>>> import numpy as np
>>> from numpy import linalg as LA
>>> np.set_printoptions(precision=2, suppress=True, linewidth=160)
>>> feats = np.load("block6.npy")
>>> feats
array([[  0.4 ,  -4.28,  -0.59,  -5.29,  -3.39,   0.15],
       [ -0.38,  12.53,  -0.55,   1.53,  -1.39,  -0.12],
       [ -0.13,   5.52,   0.92,   0.33,   6.54,   0.2 ],
       [ -0.48,   0.8 ,   0.16,   0.66,  -8.22,   0.54],
       [  0.12,   8.58,   0.64,   1.34, -12.89,   0.06],
       [ -1.33,   5.49,  -0.2 ,   0.86,  -2.74,  -0.33],
       [  0.34,  -4.74,  -0.11,   0.95,  10.6 ,   0.08],
       [ -0.03,  -3.88,   2.09,  -5.98,  -5.41,   0.03],
       [  0.47,  -0.68,  -0.46,   2.55, -10.61,  -0.03],
       [ -1.02,   0.96,  -1.37,  -2.05,   1.58,  -0.49],
       [ -0.78,   0.1 ,   1.12,  -0.22,   3.05,   0.49],
       [  1.42,   7.79,  -1.73,  -0.66,  10.47,  -0.18],
       [  0.67,   0.13,   0.97,   3.43,  -6.87,   0.24],
       [ -0.76,   0.48,   0.53,  -2.7 , -12.96,   0.09],
       [ -0.55,   3.61,  -1.15,  -1.03,   4.52,   0.29],
       [  0.17,  -3.72,  -1.33,  -3.64,   8.4 ,   0.53]])
>>> x0 = np.array([1, 0, 1, 0, 1, 0])
>>> rhs = feats @ x0
>>> np.round(LA.solve(feats.T @ feats, feats.T @ rhs), 2) + 0
array([1., 0., 1., 0., 1., 0.])
>>> np.round(LA.lstsq(feats, rhs)[0], 2) + 0
array([1., 0., 1., 0., 1., 0.])
>>> rng = np.random.default_rng(29)
>>> rhs = rhs + 0.02 * rng.normal(size=16)
>>> rhs
array([ -3.59,  -2.32,   7.33,  -8.54, -12.13,  -4.27,  10.84,  -3.35, -10.59,  -0.82,   3.38,  10.14,  -5.26, -13.23,   2.82,   7.22])
>>> b, *_ = LA.lstsq(feats, rhs)
>>> b.round()
array([ 1., -0.,  1.,  0.,  1., -0.])
>>> d = LA.norm(feats[:, None] - feats[None], axis=-1)
>>> np.unravel_index(d.round(6).argmax(), d.shape)
(np.int64(4), np.int64(6))
>>> C2 = np.cov(feats, rowvar=False)
>>> LA.eigvalsh(C2)[::-1]
array([64.17, 27.64,  5.16,  0.88,  0.45,  0.07])
>>> np.median(feats, axis=0)
array([-0.08,  0.64, -0.15,  0.06, -2.06,  0.08])
>>> np.round(np.corrcoef(feats[:, 1], feats[:, 4])[0, 1], 2)
np.float64(-0.04)
>>> r0 = np.array([4, 3, 1, -5, 2, 5])
>>> J = np.array([np.roll(r0, i) for i in range(6)])
>>> J
array([[ 4,  3,  1, -5,  2,  5],
       [ 5,  4,  3,  1, -5,  2],
       [ 2,  5,  4,  3,  1, -5],
       [-5,  2,  5,  4,  3,  1],
       [ 1, -5,  2,  5,  4,  3],
       [ 3,  1, -5,  2,  5,  4]])
>>> W = np.array([[2, 5, -7, 6, -6, 8],
...     [4, 2, 3, 3, 5, 3],
...     [2, 7, 0, -2, 4, -9],
...     [0, 0, 0, -8, -6, -8],
...     [7, 6, 2, 0, 4, -8],
...     [-5, -3, -5, -5, -8, -6]])
>>> b = np.array([7, 9, 6, 6, 8, 2])
>>> act = np.maximum(J @ W + b, 0)
>>> (act > 0).astype(int)
array([[1, 1, 0, 1, 1, 1],
       [0, 1, 0, 1, 0, 1],
       [1, 1, 1, 1, 1, 0],
       [1, 1, 1, 0, 1, 0],
       [1, 1, 0, 0, 0, 0],
       [1, 1, 0, 1, 0, 0]])
>>> Z = np.array([[3, 2], [4, 4], [-1, -1], [2, 4], [-3, -3], [1, 4]])
>>> act @ Z
array([[339, 509],
       [203, 392],
       [354, 335],
       [ 53,  22],
       [150, 144],
       [104,  84]])
>>> (act @ Z).round(6).argmax(axis=1)
array([1, 1, 0, 0, 0, 0])
>>> x0 = np.array([5, -5, -1, -2, 3, -1])
>>> h = np.maximum(J @ x0, 0)
>>> J.T @ h
array([153, -68, -41, 104, 248, 244])
>>> J * (h > 1e-9)[:, None]
array([[ 4,  3,  1, -5,  2,  5],
       [ 0,  0,  0,  0,  0,  0],
       [ 0,  0,  0,  0,  0,  0],
       [ 0,  0,  0,  0,  0,  0],
       [ 1, -5,  2,  5,  4,  3],
       [ 3,  1, -5,  2,  5,  4]])
>>> np.allclose(J @ J.T, J.T @ J)
True
>>> np.fft.fft(J[0])
array([10. +0.j  , 11.5+2.6j , -6.5+0.87j,  4. -0.j  , -6.5-0.87j, 11.5-2.6j ])
>>> (J @ J)[0]
array([ 75,  14, -29, -14,  12,  42])
>>> A2 = J / np.sqrt((J ** 2).mean(axis=1, keepdims=True))
>>> LA.norm(A2, axis=1)
array([2.45, 2.45, 2.45, 2.45, 2.45, 2.45])
>>> J - J.mean(axis=1, keepdims=True)
array([[ 2.33,  1.33, -0.67, -6.67,  0.33,  3.33],
       [ 3.33,  2.33,  1.33, -0.67, -6.67,  0.33],
       [ 0.33,  3.33,  2.33,  1.33, -0.67, -6.67],
       [-6.67,  0.33,  3.33,  2.33,  1.33, -0.67],
       [-0.67, -6.67,  0.33,  3.33,  2.33,  1.33],
       [ 1.33, -0.67, -6.67,  0.33,  3.33,  2.33]])
>>> LA.matrix_rank(J - J.mean(axis=1, keepdims=True))
np.int64(5)
>>> LA.matrix_rank(A2) == LA.matrix_rank(J)
np.True_
>>> r0 = np.array([1, 2, 2, 0, 0, 0, 1, 1]) + 0.5
>>> arr = np.eye(8) - 2 * np.outer(r0, r0) / (r0 @ r0)
>>> arr
array([[ 0.78, -0.38, -0.38, -0.07, -0.07, -0.07, -0.23, -0.23],
       [-0.38,  0.38, -0.62, -0.12, -0.12, -0.12, -0.38, -0.38],
       [-0.38, -0.62,  0.38, -0.12, -0.12, -0.12, -0.38, -0.38],
       [-0.07, -0.12, -0.12,  0.97, -0.03, -0.03, -0.07, -0.07],
       [-0.07, -0.12, -0.12, -0.03,  0.97, -0.03, -0.07, -0.07],
       [-0.07, -0.12, -0.12, -0.03, -0.03,  0.97, -0.07, -0.07],
       [-0.23, -0.38, -0.38, -0.07, -0.07, -0.07,  0.78, -0.23],
       [-0.23, -0.38, -0.38, -0.07, -0.07, -0.07, -0.23,  0.78]])
>>> # keeps lengths
>>> evals, evecs = LA.eigh(arr)
>>> LA.svd(arr, compute_uv=False)
array([1., 1., 1., 1., 1., 1., 1., 1.])
>>> evals
array([-1.,  1.,  1.,  1.,  1.,  1.,  1.,  1.])
>>> evecs @ np.diag(evals) @ evecs.T
array([[ 0.77, -0.38, -0.38, -0.07, -0.08, -0.07, -0.22, -0.22],
       [-0.38,  0.38, -0.62, -0.12, -0.12, -0.12, -0.37, -0.37],
       [-0.38, -0.62,  0.37, -0.13, -0.12, -0.13, -0.38, -0.38],
       [-0.07, -0.12, -0.13,  0.97, -0.02, -0.03, -0.08, -0.07],
       [-0.08, -0.12, -0.12, -0.02,  0.97, -0.02, -0.07, -0.08],
       [-0.07, -0.12, -0.13, -0.03, -0.02,  0.97, -0.07, -0.08],
       [-0.22, -0.37, -0.38, -0.08, -0.07, -0.07,  0.77, -0.23],
       [-0.22, -0.37, -0.38, -0.07, -0.08, -0.08, -0.23,  0.77]])
>>> r0 = np.array([9, 2, 5, 5, 5, 7, -5, 8])
>>> A2 = arr + np.outer(r0, np.eye(8)[2])
>>> round(LA.det(A2) / LA.det(arr), 2), round(float(1 + LA.solve(arr, r0)[2]), 2)
(np.float64(-5.0), -5.0)
>>> r0, v = arr[1], arr[7]
>>> r0 @ r0
np.float64(1.0)
>>> pr = (r0 @ v) / (r0 @ r0) * r0
>>> np.round(LA.norm(r0 + v) ** 2 + LA.norm(r0 - v) ** 2, 2)
np.float64(4.0)
>>> LA.matrix_rank(np.outer(r0, v))
np.int64(1)
>>> pr.round(2) + 0
array([0., 0., 0., 0., 0., 0., 0., 0.])
>>> F = np.load("w.npy")
>>> F
array([[0.33, 0.22, 0.22, 0.22, 0.  ],
       [0.12, 0.12, 0.38, 0.12, 0.25],
       [0.2 , 0.1 , 0.3 , 0.3 , 0.1 ],
       [0.22, 0.22, 0.11, 0.22, 0.22],
       [0.17, 0.17, 0.17, 0.17, 0.33]])
>>> # rows sum to 1
>>> lab = rng.permutation(5)
>>> lab
array([1, 3, 0, 2, 4])
>>> A2 = F[lab][:, lab]
>>> np.allclose(A2, F)
False
>>> np.diag(A2)
array([0.12, 0.22, 0.33, 0.3 , 0.33])
>>> np.round(LA.det(2 * F), 2), round(LA.det(F), 2)
(np.float64(0.01), np.float64(0.0))
>>> A2 = F / np.sqrt((F ** 2).mean(axis=1, keepdims=True))
>>> LA.norm(A2, axis=1)
array([2.24, 2.24, 2.24, 2.24, 2.24])
>>> (F + F.T) / 2
array([[0.33, 0.17, 0.21, 0.22, 0.08],
       [0.17, 0.12, 0.24, 0.17, 0.21],
       [0.21, 0.24, 0.3 , 0.21, 0.13],
       [0.22, 0.17, 0.21, 0.22, 0.19],
       [0.08, 0.21, 0.13, 0.19, 0.33]])
>>> np.sort(np.abs(LA.eigvals(F)))
array([0.04, 0.15, 0.15, 0.22, 1.  ])
>>> np.allclose(F, F.T)
False
>>> F @ F
array([[0.23, 0.17, 0.25, 0.22, 0.13],
       [0.2 , 0.15, 0.24, 0.23, 0.18],
       [0.22, 0.17, 0.22, 0.23, 0.15],
       [0.21, 0.17, 0.23, 0.2 , 0.19],
       [0.2 , 0.17, 0.22, 0.2 , 0.21]])
>>> A2 = np.array([[3, -3], [4, -5], [-3, 3], [0, 1], [1, -2]])
>>> np.einsum("ik,kj->ji", F, A2)
array([[ 1.22,  0.  ,  0.2 ,  1.44,  1.  ],
       [-1.22, -0.25, -0.1 , -1.67, -1.33]])
>>> np.einsum("ij->j", F)
array([1.05, 0.84, 1.18, 1.04, 0.91])
>>> data = np.load("dump.npy")
>>> data
array([[ -0.55,   0.26,  -0.18,   0.85,   0.95,  -0.78],
       [  1.28,  -0.46,   0.31,  -1.97,  -2.1 ,   1.7 ],
       [  2.14,  -0.66,   0.71,  -3.63,  -3.61,   2.82],
       [  3.8 ,  -1.3 ,   1.24,  -6.26,  -6.19,   5.07],
       [  3.64,  -1.22,   1.3 ,  -6.05,  -6.12,   4.71],
       [  0.01,  -0.07,  -0.04,  -0.04,  -0.03,   0.01],
       [ -4.53,   1.49,  -1.4 ,   7.46,   7.34,  -5.89],
       [ -1.05,   0.36,  -0.4 ,   1.75,   1.79,  -1.32],
       [  6.86,  -2.22,   2.3 , -11.31, -11.33,   9.07],
       [ -4.91,   1.7 ,  -1.7 ,   8.36,   8.28,  -6.53],
       [  0.82,  -0.3 ,   0.3 ,  -1.37,  -1.37,   1.1 ],
       [ -1.42,   0.52,  -0.46,   2.37,   2.27,  -1.95],
       [ -3.42,   1.23,  -1.13,   5.88,   5.79,  -4.64],
       [  2.42,  -0.74,   0.86,  -3.96,  -3.87,   3.13],
       [ -3.91,   1.32,  -1.36,   6.58,   6.62,  -5.28]])
>>> C2 = data.T @ data
>>> (data @ data.T).shape
(15, 15)
>>> LA.eigvalsh(C2)[::-1]
array([1382.4 ,    0.08,    0.04,    0.04,    0.02,    0.01])
>>> np.allclose(C2, C2.T)
True
>>> round(np.trace(C2), 2), np.round((data ** 2).sum(), 2)
(np.float64(1382.6), np.float64(1382.6))
>>> LA.svd(data, compute_uv=False) ** 2
array([1382.4 ,    0.08,    0.04,    0.04,    0.02,    0.01])
>>> Ac = data - data.mean(axis=1)
Traceback (most recent call last):
  File "<python-input-85>", line 1, in <module>
    Ac = data - data.mean(axis=1)
         ~~~~~^~~~~~~~~~~~~~~~~~~
ValueError: operands could not be broadcast together with shapes (15,6) (15,) 
>>> Ac = data - data.mean(axis=0)
>>> Uu, sig, Vh = LA.svd(Ac, full_matrices=False)
>>> np.searchsorted(np.cumsum(sig ** 2) / (sig ** 2).sum(), 0.9) + 1
np.int64(1)
>>> np.abs(Vh[-1])
array([0.59, 0.63, 0.33, 0.08, 0.21, 0.32])
>>> np.abs(Uu[:, 0]).argmax()
np.int64(8)
>>> Vh[0] * np.sign(Vh[0, np.abs(Vh[0]).argmax()])
array([-0.34,  0.11, -0.12,  0.57,  0.57, -0.45])
>>> np.round(Ac.mean(axis=0), 2) + 0
array([0., 0., 0., 0., 0., 0.])
>>> sig
array([37.17,  0.29,  0.2 ,  0.18,  0.15,  0.11])
>>> Ac = data - data.mean(axis=0)
>>> evecs = LA.svd(Ac)[2][:1]
>>> A2 = Ac - Ac @ evecs.T @ evecs
>>> (Ac @ evecs.T).std(axis=0)
array([9.6])
>>> np.cov(Ac @ evecs.T, rowvar=False)
array(98.71)
>>> np.round(LA.norm(A2) / LA.norm(Ac), 2)
np.float64(0.01)
>>> A2 = np.array([[-3, 3, 2], [-1, -2, 2], [1, 1, 2], [2, -1, -3], [3, 3, 1]])
>>> Z = np.array([[2, 0, 2, 0, 0, 3, 3, 1, 3, 3],
...     [1, 0, 1, 3, 1, 0, 3, 2, 3, 1],
...     [3, 0, 2, 2, 3, 1, 0, 2, 0, 2]])
>>> K = A2 @ Z
>>> K
array([[  3,   0,   1,  13,   9,  -7,   0,   7,   0,  -2],
       [  2,   0,   0,  -2,   4,  -1,  -9,  -1,  -9,  -1],
       [  9,   0,   7,   7,   7,   5,   6,   7,   6,   8],
       [ -6,   0,  -3,  -9, -10,   3,   3,  -6,   3,  -1],
       [ 12,   0,  11,  11,   6,  10,  18,  11,  18,  14]])
>>> [round(float(x), 2) for x in LA.svd(K, compute_uv=False)[:3]]
[45.28, 24.26, 11.27]
>>> np.argsort(-LA.norm(K, axis=0).round(6), kind="stable")[:3]
array([6, 8, 3])
>>> Uu, sig, Vh = LA.svd(K)
>>> evecs = Vh[:(sig > 1e-8).sum()]
>>> x0 = K[4] + 4 * K[3] + rng.integers(2) * np.eye(10)[5]
>>> x0
array([-12.,   0.,  -1., -25., -34.,  23.,  30., -13.,  30.,  10.])
>>> np.round(np.diag(evecs.T @ evecs), 2) + 0
array([0.3 , 0.  , 0.15, 0.51, 0.36, 0.38, 0.43, 0.17, 0.43, 0.27])
>>> T = np.stack([K, -3 * K, K[::-1]])
>>> T.shape
(3, 5, 10)
>>> np.einsum("bij,cij->bc", T, T)
array([[ 2766, -8298,   716],
       [-8298, 24894, -2148],
       [  716, -2148,  2766]])
>>> LA.norm(T, axis=(1, 2))
array([ 52.59, 157.78,  52.59])
>>> LA.matrix_rank(T.reshape(3, -1))
np.int64(2)
>>> M = np.loadtxt("mat.csv", delimiter=",")
>>> M
array([[-0.2 ,  0.6 ,  0.5 , -0.2 ,  0.3 , -0.3 ,  0.72, -0.3 ],
       [ 1.4 ,  0.8 ,  0.6 , -0.3 ,  2.5 ,  0.2 , -0.77, -1.4 ],
       [-0.6 , -0.4 ,  0.8 ,  0.4 , -1.7 ,  0.3 , -0.7 , -1.9 ],
       [ 0.7 ,  0.4 ,  1.7 ,  0.4 , -1.4 , -0.4 ,  0.4 , -1.4 ],
       [ 1.7 , -0.6 ,  0.3 ,  2.  , -0.1 ,  1.5 , -3.65,  0.7 ],
       [ 0.5 ,  0.1 ,  0.7 , -0.4 , -1.4 , -1.1 ,  2.16,  1.6 ],
       [-0.3 ,  0.1 , -0.4 , -1.  ,  0.6 , -0.4 ,  0.67,  0.  ],
       [-1.4 , -0.1 , -1.2 , -2.1 ,  0.4 , -0.7 ,  1.8 ,  0.3 ],
       [ 0.7 , -0.6 , -0.5 ,  0.7 , -0.8 ,  1.6 , -3.44,  0.1 ],
       [-1.8 , -0.3 ,  0.5 , -1.  , -1.2 , -1.1 ,  1.79, -1.4 ],
       [-0.3 , -1.  ,  0.7 , -0.3 , -0.6 , -1.  ,  2.11,  0.  ],
       [ 0.  ,  1.1 , -0.1 ,  0.9 ,  0.6 ,  1.3 , -2.72, -3.3 ],
       [-0.5 , -1.  ,  0.7 ,  0.8 ,  0.3 ,  0.1 , -0.44,  0.6 ],
       [ 1.2 , -0.4 ,  0.6 ,  0.2 , -0.2 , -0.8 ,  1.91, -1.7 ],
       [ 1.1 ,  0.  ,  1.  ,  0.6 , -0.3 ,  0.3 , -0.77,  1.4 ],
       [-0.4 ,  0.1 ,  0.  ,  1.1 ,  0.7 ,  0.  , -0.21,  2.  ],
       [ 0.4 ,  0.  ,  0.6 ,  0.9 , -0.2 ,  1.4 , -3.35, -1.3 ],
       [ 1.  ,  1.1 ,  0.7 ,  0.6 , -0.2 , -0.4 ,  0.75,  1.5 ],
       [ 1.4 , -0.4 ,  1.3 , -0.9 ,  0.  ,  0.4 , -0.26, -0.4 ],
       [ 0.3 ,  0.  ,  1.5 , -1.5 ,  1.  ,  0.4 , -1.04, -1.4 ],
       [ 0.8 ,  0.1 , -0.2 ,  0.1 ,  0.5 , -0.4 ,  0.11,  1.  ],
       [ 0.1 , -0.9 ,  0.  ,  1.2 , -0.1 ,  1.1 , -2.62, -1.1 ],
       [ 1.8 ,  0.2 ,  1.8 ,  0.5 ,  1.7 , -1.  ,  2.13,  0.4 ],
       [ 0.5 ,  0.1 , -1.3 ,  1.7 , -0.2 ,  1.1 , -2.62,  1.  ],
       [ 1.4 ,  0.7 , -0.5 , -1.9 ,  1.4 ,  1.6 , -2.48, -1.4 ],
       [ 1.  , -0.5 , -1.  , -0.5 ,  0.7 , -1.1 ,  2.68,  0.2 ],
       [ 0.4 ,  0.3 , -0.6 ,  1.4 , -2.3 , -0.4 ,  0.74, -0.5 ],
       [ 0.1 , -0.7 ,  0.4 , -1.  ,  0.5 ,  0.4 , -1.04, -0.4 ],
       [ 0.2 , -0.4 , -0.6 ,  0.3 ,  0.1 ,  1.2 , -2.9 , -1.2 ],
       [ 0.4 ,  1.2 ,  1.1 , -0.5 ,  0.2 , -0.6 ,  1.11, -0.4 ]])
>>> x0 = np.array([3, 0, 4, 3, 2, 2, 5, 4])
>>> rhs = M @ x0
>>> b, lr = np.zeros(8), 1 / LA.norm(M, 2) ** 2
>>> for i in range(15):
...     b -= lr * M.T @ (M @ b - rhs)
...     if i % 5 == 0: print(i, round(LA.norm(M @ b - rhs), 2))
... 
0 32.6
5 8.6
10 4.14
>>> b
array([ 3.49,  0.23,  3.42,  2.41,  1.66, -1.61,  3.3 ,  3.97])
